% ipython --no-banner

In [1]: import numpy as np

In [2]: np.set_printoptions(suppress=True, linewidth=100)

In [3]: K = np.load("m.npy")

In [4]: print(K)
[[ -2  -4   3]
 [  0 -13  12]
 [  3 -20   9]
 [  0 -27   3]
 [  8 -24  -4]
 [ 14 -15   4]
 [ 14  -9  -4]
 [ 13 -17  -9]
 [ 20 -13 -12]
 [ 16  -4 -18]
 [ 23 -13 -23]
 [ 30  -7 -29]
 [ 34   2 -21]
 [ 35   7 -18]
 [ 31   7 -15]
 [ 23   5 -19]
 [ 26   6 -28]
 [ 17   1 -25]
 [ 15   1 -22]
 [ 13  -3 -17]]

In [5]: P = K @ np.linalg.solve(K.T @ K, K.T)

In [6]: print(np.linalg.matrix_rank(np.eye(20) - P))
17

In [7]: print(np.round(np.linalg.eigvalsh(P), 2) + 0)
[0. 0. 0. 0. 0. 0. 0. 0. 0. 0. 0. 0. 0. 0. 0. 0. 0. 1. 1. 1.]

In [8]: print(np.allclose(P @ P, P))
True

In [9]: C2 = np.cov(K, rowvar=False)

In [10]: print(np.median(K, axis=0))
[ 15.5  -5.5 -16. ]

In [11]: print(C2.round(2))
[[ 126.77   78.47 -111.87]
 [  78.47  109.58  -86.16]
 [-111.87  -86.16  159.4 ]]

In [12]: print(np.round(np.corrcoef(K.T), 2))
[[ 1.    0.67 -0.79]
 [ 0.67  1.   -0.65]
 [-0.79 -0.65  1.  ]]

In [13]: print(C2.shape)
(3, 3)

In [14]: print(np.round(np.polyfit(K[:, 1], K[:, 2], 1), 2))
[ -0.79 -17.15]

In [15]: rng = np.random.default_rng(828)

In [16]: lab = rng.permutation(3)

In [17]: M2 = K[:, lab] * rng.choice([-1, 1], 3)

In [18]: print(M2)
[[  2   4  -3]
 [  0  13 -12]
 [ -3  20  -9]
 [  0  27  -3]
 [ -8  24   4]
 [-14  15  -4]
 [-14   9   4]
 [-13  17   9]
 [-20  13  12]
 [-16   4  18]
 [-23  13  23]
 [-30   7  29]
 [-34  -2  21]
 [-35  -7  18]
 [-31  -7  15]
 [-23  -5  19]
 [-26  -6  28]
 [-17  -1  25]
 [-15  -1  22]
 [-13   3  17]]

In [19]: U, _, Vh = np.linalg.svd(K.T @ M2)

In [20]: print(np.round(np.linalg.lstsq(K, M2)[0], 2) + 0)
[[-1.  0.  0.]
 [ 0. -1.  0.]
 [ 0.  0. -1.]]

In [21]: print(round(float(np.linalg.norm(M2[1] - M2[9])), 2))
35.17

In [22]: print(round(float(np.linalg.norm(M2) ** 2 / np.linalg.norm(M2, 2) ** 2), 2))
1.29

In [23]: print(np.round(np.linalg.norm(M2, axis=0), 2))
[89.18 55.34 75.78]

In [24]: print(np.linalg.norm(M2, axis=1).argmax())
11

In [25]: E = np.load("w.npy")

In [26]: print(E)
[[  0   3   8   4]
 [ -3   0  -1  13]
 [ -8   1   0   5]
 [ -4 -13  -5   0]]

In [27]: # skew, so no eigenvalue has a real part

In [28]: lab = rng.permutation(4)

In [29]: print(lab)
[0 2 3 1]

In [30]: M2 = E[lab][:, lab]

In [31]: print(np.diag(M2))
[0 0 0 0]

In [32]: r0 = np.array([2, 2, 3])

In [33]: print(np.convolve(E[3], r0))
[ -8 -34 -48 -49 -15   0]

In [34]: print(np.cross(E[3, :3], E[0, :3]))
[-89  32 -12]

In [35]: print(np.correlate(E[3], E[0], "full"))
[ -16  -84 -136  -79  -15    0    0]

In [36]: J = np.load("data.npy")

In [37]: print(J)
[[-0.57  6.9  -5.84]
 [19.99  7.77  0.44]
 [20.84  6.42  1.  ]
 [-3.32  8.12 -5.18]
 [-3.08  6.34 -5.16]
 [ 9.12 -1.25 -8.58]
 [19.56  5.84 -0.95]
 [ 9.37  2.8  -4.71]
 [-2.02  5.67 -5.21]
 [21.4   6.04 -0.4 ]
 [-1.28  7.78 -4.71]
 [21.29  5.76  1.16]
 [ 7.2   2.1  -6.17]
 [-0.72  6.08 -2.85]
 [-1.66  6.31 -5.09]
 [ 9.08  0.11 -8.16]]

In [38]: M2 = np.c_[J[:, :2] @ np.array([[3, 2], [1, 1]]), np.array([-4, -2, -5, 1, 2, -5, 4, -5, 4, -3, 3, 0, 2, 1, -3, 3])]

In [39]: print(M2.round(2))
[[ 5.19  5.76 -4.  ]
 [67.74 47.75 -2.  ]
 [68.94 48.1  -5.  ]
 [-1.84  1.48  1.  ]
 [-2.9   0.18  2.  ]
 [26.11 16.99 -5.  ]
 [64.52 44.96  4.  ]
 [30.91 21.54 -5.  ]
 [-0.39  1.63  4.  ]
 [70.24 48.84 -3.  ]
 [ 3.94  5.22  3.  ]
 [69.63 48.34  0.  ]
 [23.7  16.5   2.  ]
 [ 3.92  4.64  1.  ]
 [ 1.33  2.99 -3.  ]
 [27.35 18.27  3.  ]]

In [40]: print(np.round(np.linalg.norm(np.linalg.qr(J)[0].T @ M2, axis=0) ** 2 / ((M2 ** 2).sum(axis=0) + 1e-12), 2))
[1.  1.  0.1]
